$ python3 -q
>>> import numpy as np
>>> np.set_printoptions(suppress=True, linewidth=100)
>>> rnd = lambda a: np.round(a, 3) + 0
>>> K = np.array([[0, 0, 1, 0, 0],
...     [0, 0, 0, 1, 0],
...     [0, 0, 0, 0, 1],
...     [0, 1, 0, 0, 0],
...     [1, 0, 0, 0, 0]])
>>> K
array([[0, 0, 1, 0, 0],
       [0, 0, 0, 1, 0],
       [0, 0, 0, 0, 1],
       [0, 1, 0, 0, 0],
       [1, 0, 0, 0, 0]])
>>> # row-stochastic, so 1 is an eigenvalue
>>> np.allclose(K, K.T)
False
>>> rnd(np.linalg.det(K))
np.float64(-1.0)
>>> hat = np.triu(np.array([[1, 1, 9, 6, 6],
...     [1, 7, 8, 7, 6],
...     [4, 4, 2, 2, 7],
...     [2, 2, 1, 4, 0],
...     [6, 7, 3, 4, 0]]), 1) + np.eye(5)
>>> M2 = hat @ K @ np.linalg.inv(hat)
>>> rnd(np.linalg.det(M2))
np.float64(-1.0)
>>> M2
array([[  6.,   0., -53.,  71., 344.],
       [  6.,   1., -62.,  82., 400.],
       [  7.,  -5., -23.,  39., 150.],
       [  0.,   1.,  -8.,   9.,  50.],
       [  1.,  -1.,  -1.,   3.,   7.]])
>>> np.linalg.matrix_rank(M2)
np.int64(5)
>>> rng = np.random.default_rng(345304)
>>> idx = rng.permutation(5)
>>> idx
array([2, 1, 3, 4, 0])
>>> M2 = K[idx][:, idx]
>>> rnd(np.linalg.det(M2)), rnd(np.linalg.det(K[idx]))
(np.float64(-1.0), np.float64(1.0))
>>> np.diag(M2)
array([0, 0, 0, 0, 0])
>>> rnd(np.sort(np.abs(np.linalg.eigvals(M2))))
array([1., 1., 1., 1., 1.])
>>> np.allclose(M2, K)
False
>>> M2
array([[0, 0, 0, 1, 0],
       [0, 0, 1, 0, 0],
       [0, 1, 0, 0, 0],
       [0, 0, 0, 0, 1],
       [1, 0, 0, 0, 0]])
>>> vec = np.array([9, 1, 0, 3, 4])
>>> (K * vec).sum(axis=1)
array([0, 3, 4, 1, 9])
>>> K @ np.eye(5)[4]
array([0., 0., 1., 0., 0.])
>>> K @ vec
array([0, 3, 4, 1, 9])
>>> K @ np.ones(5)
array([1., 1., 1., 1., 1.])
>>> np.flatnonzero(np.linalg.matrix_power((K != 0) + (K.T != 0) + np.eye(5), 5)[4])
array([0, 2, 4])
>>> m1 = np.loadtxt("w.csv", delimiter=",")
>>> m1
array([[-0.653, -0.635, -0.804,  0.454,  0.786,  0.641],
       [ 0.159, -0.859, -0.919,  0.956, -0.188, -0.912],
       [ 0.981,  0.843,  0.983,  0.327, -0.993, -0.992],
       [ 0.996,  0.915,  0.996,  0.558, -0.999, -0.999],
       [-0.851, -0.397, -0.319,  0.273,  0.972,  0.99 ],
       [ 0.716, -0.178, -0.422,  0.345, -0.92 , -0.986],
       [-0.89 , -0.824, -0.982, -0.09 ,  0.885,  0.629],
       [ 0.363,  0.653,  0.903, -0.273, -0.129,  0.572],
       [ 0.984, -0.178,  0.915,  0.998, -0.968, -0.994],
       [-0.508, -0.493, -0.909, -0.493,  0.1  , -0.462],
       [ 0.987,  0.915,  0.996,  0.291, -0.994, -0.986],
       [-0.943, -0.397, -0.592, -0.354,  0.989,  0.997],
       [-0.675,  0.77 ,  0.811, -0.96 ,  0.804,  0.989],
       [ 0.31 ,  0.653,  0.927, -0.119,  0.1  ,  0.762],
       [ 0.744,  0.933,  0.958, -0.973, -0.933, -0.653],
       [ 0.716,  0.744,  0.558, -0.929, -0.959, -0.956],
       [-0.978, -0.264, -0.96 , -0.989,  0.963,  0.983],
       [ 0.178,  0.977,  0.98 , -0.998, -0.635,  0.782],
       [ 0.462, -0.537,  0.53 ,  0.991,  0.438,  0.254],
       [ 0.508,  0.635,  0.363, -0.903, -0.883, -0.869],
       [-0.31 ,  0.782,  0.827, -0.943,  0.336,  0.909],
       [ 0.972,  0.178,  0.84 ,  0.956, -0.982, -0.996],
       [ 0.984, -0.09 ,  0.848,  0.993, -0.986, -0.998],
       [-0.808, -0.291, -0.273,  0.05 ,  0.949,  0.981],
       [-0.641,  0.319,  0.197, -0.782,  0.749,  0.934]])
>>> t = np.radians(120)
>>> r_ = np.eye(6)
>>> r_[0, 0] = r_[1, 1] = np.cos(t)
>>> r_[0, 1], r_[1, 0] = -np.sin(t), np.sin(t)
>>> rnd(r_)
array([[-0.5  , -0.866,  0.   ,  0.   ,  0.   ,  0.   ],
       [ 0.866, -0.5  ,  0.   ,  0.   ,  0.   ,  0.   ],
       [ 0.   ,  0.   ,  1.   ,  0.   ,  0.   ,  0.   ],
       [ 0.   ,  0.   ,  0.   ,  1.   ,  0.   ,  0.   ],
       [ 0.   ,  0.   ,  0.   ,  0.   ,  1.   ,  0.   ],
       [ 0.   ,  0.   ,  0.   ,  0.   ,  0.   ,  1.   ]])
>>> M2 = m1 @ r_.T
>>> print(rnd(np.linalg.det(r_)), rnd(np.trace(r_)))
1.0 3.0
>>> np.allclose(np.linalg.norm(m1, axis=1), np.linalg.norm(M2, axis=1))
True
>>> print(rnd(np.linalg.svd(m1, compute_uv=False)), rnd(np.linalg.svd(M2, compute_uv=False)))
[7.437 4.81  2.889 0.882 0.766 0.532] [7.437 4.81  2.889 0.882 0.766 0.532]
>>> rnd(np.abs(M2 - m1).max(axis=0))
array([2.286, 1.74 , 0.   , 0.   , 0.   , 0.   ])
>>> W2 = m1[[7, 18]].astype(float)
>>> for _ in range(6):
...     idx = np.linalg.norm(m1[:, None] - W2, axis=-1).argmin(axis=1)
...     W2 = np.array([m1[idx == j].mean(axis=0) for j in range(2)])
... 
>>> idx
array([1, 1, 0, 0, 1, 0, 1, 0, 0, 1, 0, 1, 1, 0, 0, 0, 1, 0, 1, 0, 1, 0, 0, 1, 1])
>>> rnd(W2[1] - W2[0])
array([-1.279, -0.774, -1.04 , -0.178,  1.439,  1.14 ])
>>> np.abs(W2[1] - W2[0]).argmax()
np.int64(4)
>>> M2 = np.array([[3, 0], [2, 3], [-3, -1], [-1, 1], [0, -2], [-1, 3]])
>>> np.linalg.matrix_rank(m1 @ M2)
np.int64(2)
>>> vec = np.array([3, 1, 2, 4, 0, 0])
>>> rhs = m1 @ vec
>>> rnd(np.linalg.lstsq(m1, rhs)[0])
array([3., 1., 2., 4., 0., 0.])
>>> print(rnd(np.linalg.solve(m1.T @ m1, m1.T @ rhs)))
[3. 1. 2. 4. 0. 0.]
>>> rhs = rhs + 0.05 * rng.normal(size=25)
>>> rnd(rhs)
array([-2.398,  1.586,  7.05 ,  8.091, -2.472,  2.501, -5.809,  2.325,  8.614, -5.732,  7.049,
       -5.859, -3.364,  3.034,  1.212,  0.252, -9.031, -0.534,  5.957, -0.698, -2.189,  8.588,
        8.581, -3.112, -4.281])
>>> c, *_ = np.linalg.lstsq(m1, rhs)
>>> print(rnd(m1.T @ (rhs - m1 @ c)))
[0. 0. 0. 0. 0. 0.]
>>> rnd(np.linalg.norm(rhs - m1 @ c))
np.float64(0.22)
>>> u, g = m1[19], m1[22]
>>> rnd(u @ g)
np.float64(1.592)
>>> pr = (u @ g) / (u @ u) * u
>>> rnd(pr)
array([ 0.257,  0.322,  0.184, -0.457, -0.447, -0.44 ])
>>> rnd(g - pr)
array([ 0.727, -0.412,  0.664,  1.45 , -0.539, -0.558])
>>> np.linalg.matrix_rank(np.outer(u, g))
np.int64(1)
>>> rnd((g - pr) @ u)
np.float64(0.0)
>>> sigma = 5 * 0.2 ** np.arange(3)
>>> Q, _ = np.linalg.qr(np.array([[-0.8, 1.1, 0.6], [0.0, -1.2, 1.0], [-0.7, -0.4, 0.8]]))
>>> data = rng.normal(size=(10, 3)) * sigma @ Q
>>> rnd(data)
array([[ 2.497, -2.193,  1.075],
       [-0.467,  0.499, -0.286],
       [ 2.336, -1.246,  1.092],
       [-1.873,  3.177,  0.381],
       [ 3.195, -1.198,  2.571],
       [-3.554,  2.129, -2.618],
       [-1.17 ,  0.428, -1.011],
       [ 4.448, -1.613,  3.776],
       [ 6.258, -2.666,  5.012],
       [-6.165,  4.311, -4.04 ]])
>>> W = np.array([[0, -3, 3, 3, 0, 2], [1, 3, -2, 2, 1, 1], [3, -1, 0, 0, 0, -3]])
>>> c = np.array([-1, -1, -1, 0, -1, 2])
>>> act = np.maximum(data @ W + c, 0)
>>> (act > 0).mean(axis=0)
array([0.6, 0.5, 0.5, 0.6, 0.3, 0.7])
>>> np.linalg.matrix_rank(act)
np.int64(6)
>>> W2 = np.array([[-3, 1], [-1, 3], [2, 3], [0, -2], [3, 3], [2, 0]])
>>> (act @ W2).round(6).argmax(axis=1)
array([1, 1, 0, 1, 1, 1, 1, 1, 1, 1])
>>> print(W @ W2)
[[ 13  -6]
 [ -5   3]
 [-14   0]]
>>> X = np.load("test14.npy")
>>> X
array([[ 2, -1,  2, -1,  2, -1,  0],
       [ 2, -1,  2, -1,  2, -1,  0],
       [ 2,  1,  1,  0, -2, -1, -1]])
>>> np.linalg.lstsq(X[:-1].T, X[-1])[2]
np.int32(1)
>>> print(np.abs(np.diag(np.linalg.qr(X)[1])) > 1e-9)
[ True  True False]
>>> try:
...     np.linalg.inv(X)
... except np.linalg.LinAlgError as e:
...     print(repr(e))
... 
LinAlgError('Last 2 dimensions of the array must be square')
>>> np.unique(X.round(6), axis=0).shape
(2, 7)
>>> A = np.load("data.npy")
>>> print(A)
[[ 0 -5  4  1  0]
 [ 5  0 -1  2 -2]
 [-4  1  0 -4  4]
 [-1 -2  4  0  3]
 [ 0  2 -4 -3  0]]
>>> # skew, so no eigenvalue has a real part
>>> M2 = A / np.linalg.norm(A, axis=1, keepdims=True)
>>> cov = M2 @ M2.T
>>> print(rnd(cov[2]))
[-0.198 -0.882  1.     0.365  0.371]
>>> print((cov - 2 * np.eye(5)).round(6).argmax(axis=1))
[3 0 4 0 2]
>>> rnd(np.degrees(np.arccos(np.clip(cov[2, 1], -1, 1))))
np.float64(151.884)
>>> Uu, sigma, Vh = np.linalg.svd(A)
>>> evecs = Vh[:(sigma > 1e-8).sum()]
>>> vec = A[4] + -1 * A[1] + rng.integers(2) * np.eye(5)[1]
>>> vec
array([-5.,  2., -3., -5.,  2.])
>>> np.allclose(evecs.T @ evecs @ vec, vec)
True
>>> np.linalg.matrix_rank(np.vstack([A, vec]))
np.int64(4)
>>> arr = np.loadtxt("out11.csv", delimiter=",")
>>> arr
array([[1.   , 0.7  , 0.49 , 0.343, 0.24 , 0.168],
       [0.7  , 1.   , 0.7  , 0.49 , 0.343, 0.24 ],
       [0.49 , 0.7  , 1.   , 0.7  , 0.49 , 0.343],
       [0.343, 0.49 , 0.7  , 1.   , 0.7  , 0.49 ],
       [0.24 , 0.343, 0.49 , 0.7  , 1.   , 0.7  ],
       [0.168, 0.24 , 0.343, 0.49 , 0.7  , 1.   ]])
>>> vec = np.array([-9, 6, -6, 5, 6, 5])
>>> rhs = arr @ vec
>>> c, lr = np.zeros(6), 1 / np.linalg.norm(arr, 2) ** 2
>>> for i in range(8):
...     c -= lr * arr.T @ (arr @ c - rhs)
...     if i % 2 == 0: print(i, round(np.linalg.norm(arr @ c - rhs), 3))
... 
0 10.424
2 7.903
4 6.088
6 4.805
>>> print(rnd(c))
[-2.52  -1.258  0.257  2.62   4.224  4.354]
>>> Q, evecs = np.linalg.qr(arr[:, :1])[0], np.linalg.qr(arr[:, 1:])[0]
>>> sigma = np.linalg.svd(Q.T @ evecs, compute_uv=False)
>>> rnd(sigma)
array([0.954])
>>> rnd(np.degrees(np.arccos(sigma.clip(0, 1))))
array([17.486])
>>> rnd(np.linalg.norm(Q @ Q.T - evecs @ evecs.T, 2))
np.float64(1.0)
>>> low = np.linalg.cholesky(arr)
>>> np.linalg.eigvalsh(arr).min() > 0
np.True_
>>> arr / np.sqrt(np.outer(np.diag(arr), np.diag(arr)))
array([[1.   , 0.7  , 0.49 , 0.343, 0.24 , 0.168],
       [0.7  , 1.   , 0.7  , 0.49 , 0.343, 0.24 ],
       [0.49 , 0.7  , 1.   , 0.7  , 0.49 , 0.343],
       [0.343, 0.49 , 0.7  , 1.   , 0.7  , 0.49 ],
       [0.24 , 0.343, 0.49 , 0.7  , 1.   , 0.7  ],
       [0.168, 0.24 , 0.343, 0.49 , 0.7  , 1.   ]])
>>> rnd(low)
array([[1.   , 0.   , 0.   , 0.   , 0.   , 0.   ],
       [0.7  , 0.714, 0.   , 0.   , 0.   , 0.   ],
       [0.49 , 0.5  , 0.714, 0.   , 0.   , 0.   ],
       [0.343, 0.35 , 0.5  , 0.714, 0.   , 0.   ],
       [0.24 , 0.245, 0.35 , 0.5  , 0.714, 0.   ],
       [0.168, 0.171, 0.245, 0.35 , 0.5  , 0.714]])
>>> vec = np.ones(6)
>>> for _ in range(4):
...     vec = arr @ vec
...     vec /= np.linalg.norm(vec)
...     print(round(vec @ arr @ vec, 3))
... 
3.416
3.417
3.417
3.417
>>> rnd(np.linalg.eigvalsh(arr)[-1])
np.float64(3.417)
>>> vals, evecs = np.linalg.eigh(arr)
>>> vec = np.array([1, 1, 1, 0, 1, 0])
>>> rnd(evecs * np.sqrt(vals) @ evecs.T)
array([[0.91 , 0.346, 0.185, 0.109, 0.068, 0.044],
       [0.346, 0.853, 0.326, 0.177, 0.106, 0.068],
       [0.185, 0.326, 0.844, 0.322, 0.177, 0.109],
       [0.109, 0.177, 0.322, 0.844, 0.326, 0.185],
       [0.068, 0.106, 0.177, 0.326, 0.853, 0.346],
       [0.044, 0.068, 0.109, 0.185, 0.346, 0.91 ]])
>>> rnd(evecs * np.maximum(vals, 0) @ evecs.T)
array([[1.   , 0.7  , 0.49 , 0.343, 0.24 , 0.168],
       [0.7  , 1.   , 0.7  , 0.49 , 0.343, 0.24 ],
       [0.49 , 0.7  , 1.   , 0.7  , 0.49 , 0.343],
       [0.343, 0.49 , 0.7  , 1.   , 0.7  , 0.49 ],
       [0.24 , 0.343, 0.49 , 0.7  , 1.   , 0.7  ],
       [0.168, 0.24 , 0.343, 0.49 , 0.7  , 1.   ]])
>>> F = np.load("block14.npy")
>>> print(F)
[[ 0  0  0]
 [-5  4  1]
 [-5  4  1]
 [ 3  5  4]
 [ 3  3  5]
 [ 0  0  0]
 [ 0  0  0]
 [ 0  0  0]
 [-2  7  6]
 [ 0  0  0]
 [-5  4  1]
 [ 0  2 -1]
 [ 3  3  5]
 [ 0  2 -1]
 [-5  4  1]
 [-5  4  1]
 [ 0  0  0]
 [ 0  2 -1]
 [-5  4  1]
 [ 3  3  5]
 [ 0  2 -1]
 [ 3  5  4]
 [-2  7  6]
 [ 0  2 -1]
 [-5  6  0]
 [ 0  0  0]
 [-5  4  1]
 [ 0  0  0]
 [ 0  0  0]
 [ 3  5  4]
 [ 0  0  0]]
>>> vec = np.array([3, 3, 1])
>>> rhs = F @ vec
>>> c, lr = np.zeros(3), 1 / np.linalg.norm(F, 2) ** 2
>>> for i in range(250):
...     c -= lr * F.T @ (F @ c - rhs)
...     if i % 50 == 0: print(i, round(np.linalg.norm(F @ c - rhs), 3))
... 
0 29.079
50 0.733
100 0.049
150 0.003
200 0.0
>>> rnd(np.linalg.cond(F))
np.float64(4.359)
>>> def softmax(z):
...     e = np.exp(z - z.max(axis=-1, keepdims=True))
...     return e / e.sum(axis=-1, keepdims=True)
... 
>>> print(rnd(softmax(F[18])))
[0.    0.952 0.047]
>>> print(rnd(softmax(F[18] + -1)))
[0.    0.952 0.047]
>>> rnd(softmax(F).sum(axis=1))
array([1., 1., 1., 1., 1., 1., 1., 1., 1., 1., 1., 1., 1., 1., 1., 1., 1., 1., 1., 1., 1., 1., 1.,
       1., 1., 1., 1., 1., 1., 1., 1.])
>>> S = F @ F.T / np.sqrt(3)
>>> rnd(softmax(S)[18] @ F)
array([-4.729,  5.891,  0.642])
>>> softmax(S).round(6).argmax(axis=1)
array([ 0, 24, 24,  8,  8,  0,  0,  0,  8,  0, 24, 24,  8, 24, 24, 24,  0, 24, 24,  8, 24,  8,  8,
       24, 24,  0, 24,  0,  0,  8,  0])
